$ python3 -q
>>> import numpy as np
>>> np.set_printoptions(precision=1, suppress=True, linewidth=140, legacy="1.25")
>>> feats = np.load("dump.npy")
>>> feats
array([[ 6,  1,  2,  5,  0,  3,  3,  6],
       [ 7,  9,  3,  8,  5,  7,  0,  5],
       [ 9,  8,  3,  0,  9,  6,  8,  5],
       [ 4,  4,  9,  3,  0,  0,  0,  3],
       [ 7,  0,  1,  2,  3,  2,  5,  3],
       [20, 19,  8, 21, 10, 17,  3, 16]])
>>> Uu, s, VT = np.linalg.svd(feats)
>>> vecs = VT[:(s > 1e-8).sum()]
>>> rng = np.random.default_rng(935)
>>> x = feats[3] + -2 * feats[2] + rng.integers(2) * np.eye(8)[2]
>>> x
array([-14., -12.,   4.,   3., -18., -12., -16.,  -7.])
>>> np.diag(vecs.T @ vecs)
array([0.6, 0.7, 0.9, 0.7, 0.5, 0.3, 0.6, 0.7])
>>> np.allclose(vecs.T @ vecs @ x, x)
False
>>> np.linalg.matrix_rank(np.vstack([feats, x]))
6
>>> X = np.load("a.npy")
>>> X
array([[3., 0., 2., 0., 0.],
       [0., 3., 0., 0., 0.],
       [2., 0., 3., 0., 0.],
       [0., 0., 0., 3., 2.],
       [0., 0., 0., 2., 3.]])
>>> (X + X.T) / 2
array([[3., 0., 2., 0., 0.],
       [0., 3., 0., 0., 0.],
       [2., 0., 3., 0., 0.],
       [0., 0., 0., 3., 2.],
       [0., 0., 0., 2., 3.]])
>>> X @ X
array([[13.,  0., 12.,  0.,  0.],
       [ 0.,  9.,  0.,  0.,  0.],
       [12.,  0., 13.,  0.,  0.],
       [ 0.,  0.,  0., 13., 12.],
       [ 0.,  0.,  0., 12., 13.]])
>>> out = X[0, 0] * X[1:] - np.outer(X[1:, 0], X[0])
>>> out
array([[0., 9., 0., 0., 0.],
       [0., 0., 5., 0., 0.],
       [0., 0., 0., 9., 6.],
       [0., 0., 0., 6., 9.]])
>>> np.linalg.matrix_rank(out), np.linalg.matrix_rank(X)
(4, 5)
>>> round(float(np.linalg.det(2 * X)), 1), np.round(np.linalg.det(X), 1)
(2400.0, 75.0)
>>> np.einsum("ii->", X)
15.0
>>> round(np.linalg.det(X[::-1]), 1)
75.0
>>> m1 = np.loadtxt("layer19.csv", delimiter=",")
>>> m1
array([[ -2.8,   0. ,  -2.7,  -3.2,  -1. ,  -0.8,  -0.5,  -0.2,  -4. ,  -2.3],
       [  7.6,  -0.2,   7.5,   8.7,   2.7,   2.4,   1.3,   1.2,  11.3,   6.4],
       [  6.6,  -0.1,   6.6,   7.9,   2.1,   2.3,   1.1,   1.1,  10.4,   5.5],
       [  0.9,  -0.1,   0.9,   1.1,   0.2,   0.4,   0.1,   0.2,   1.3,   0.8],
       [  0.7,   0.1,   0.6,   0.7,   0.1,   0.2,   0.1,   0. ,   0.9,   0.5],
       [ -7.8,  -0.1,  -7.7,  -9.2,  -2.5,  -2.5,  -1.4,  -1.2, -11.7,  -6.6],
       [  6.5,  -0.2,   6.4,   7.6,   2. ,   2. ,   1. ,   1.1,   9.8,   5.4],
       [  9.3,   0.1,   9.4,  10.7,   3.3,   3.1,   1.6,   1.4,  13.8,   7.8],
       [ -5.3,   0. ,  -5.2,  -6.3,  -1.8,  -1.8,  -0.9,  -0.7,  -7.9,  -4.2],
       [  3.5,  -0.1,   3.5,   4.1,   1.3,   1. ,   0.6,   0.6,   5.2,   2.9],
       [ -0.5,   0. ,  -0.7,  -0.6,  -0.3,  -0.2,  -0.1,   0. ,  -0.8,  -0.5],
       [  3.3,   0. ,   3.3,   4.1,   1. ,   1.2,   0.6,   0.3,   5.2,   2.8],
       [  6.2,   0.1,   6.2,   7.1,   2.2,   2. ,   1.1,   1.2,   9. ,   5.3],
       [ -7.5,  -0.1,  -7.7,  -8.9,  -2.5,  -2.6,  -1.2,  -1.3, -11.2,  -6.3],
       [  4.4,   0.1,   4.2,   5.3,   1.6,   1.4,   0.7,   0.7,   6.7,   3.6],
       [  0.5,   0. ,   0.7,   0.7,   0.2,   0. ,   0.1,   0. ,   0.8,   0.3],
       [ -9. ,  -0.1,  -8.9, -10.6,  -3.2,  -3.2,  -1.4,  -1.5, -13.5,  -7.4],
       [  3. ,  -0.1,   2.9,   3.5,   1. ,   1.1,   0.5,   0.5,   4.5,   2.5],
       [ -5.4,   0.1,  -5.3,  -6.2,  -1.8,  -1.9,  -0.9,  -0.7,  -8. ,  -4.4],
       [  1.5,   0. ,   1.2,   1.7,   0.7,   0.5,   0.3,   0.3,   2.3,   1.2],
       [ -6.9,  -0.2,  -6.8,  -8.1,  -2.2,  -2.3,  -1.2,  -1. , -10.1,  -5.7],
       [ -6.7,  -0.2,  -6.5,  -7.8,  -2.3,  -2.2,  -1.1,  -1.1, -10. ,  -5.6],
       [ -4. ,  -0.1,  -4.1,  -4.7,  -1.3,  -1.4,  -0.6,  -0.5,  -6. ,  -3.5],
       [ -9.1,   0.1,  -9.2, -10.7,  -3.1,  -3.1,  -1.5,  -1.5, -13.9,  -7.6],
       [  7. ,  -0.1,   7. ,   8.1,   2.4,   2.2,   1.1,   1. ,  10.3,   5.7],
       [  4.6,   0.1,   4.4,   5.2,   1.5,   1.6,   0.7,   0.8,   6.8,   3.8],
       [ -1.3,  -0.1,  -1.2,  -1.6,  -0.4,  -0.5,   0. ,  -0.4,  -1.8,  -1.2],
       [ -1.2,   0.2,  -1.3,  -1.2,  -0.5,  -0.4,  -0.3,  -0.3,  -1.4,  -1. ],
       [  1.4,  -0.1,   1.4,   1.4,   0.5,   0.5,   0.3,   0.4,   2. ,   1.3],
       [ -0.9,   0.1,  -0.6,  -0.6,  -0.3,  -0.2,  -0.1,  -0.1,  -1.1,  -0.5],
       [  3.7,   0. ,   3.8,   4.6,   1.1,   1.3,   0.7,   0.4,   5.9,   3.1]])
>>> x = np.array([6, -4, 3, 4, 5, 2, 7, 1, 2, 6])
>>> rhs = m1 @ x
>>> np.linalg.lstsq(m1, rhs)[0]
array([ 6., -4.,  3.,  4.,  5.,  2.,  7.,  1.,  2.,  6.])
>>> rhs = rhs + 0.3 * rng.normal(size=31)
>>> rhs
array([ -69.9,  193.4,  168.6,   23.2,   15. , -197.5,  163.6,  236.6, -133. ,   88.4,  -15. ,   85.4,  157.4, -190.3,  111.4,   13.2,
       -227.2,   75.9, -135.8,   38.4, -172.5, -168.5, -101.4, -232.8,  175.6,  113.9,  -31.2,  -31.5,   36.8,  -17.7,   96.3])
>>> beta, *_ = np.linalg.lstsq(m1, rhs)
>>> np.round(np.linalg.norm(rhs - m1 @ beta), 1)
1.7
>>> np.round(m1.T @ (rhs - m1 @ beta), 1) + 0
array([0., 0., 0., 0., 0., 0., 0., 0., 0., 0.])
>>> beta
array([ 5.5, -4.1,  3.1,  3.1,  5.3,  2.1,  8.2,  0.1,  2.5,  6.7])
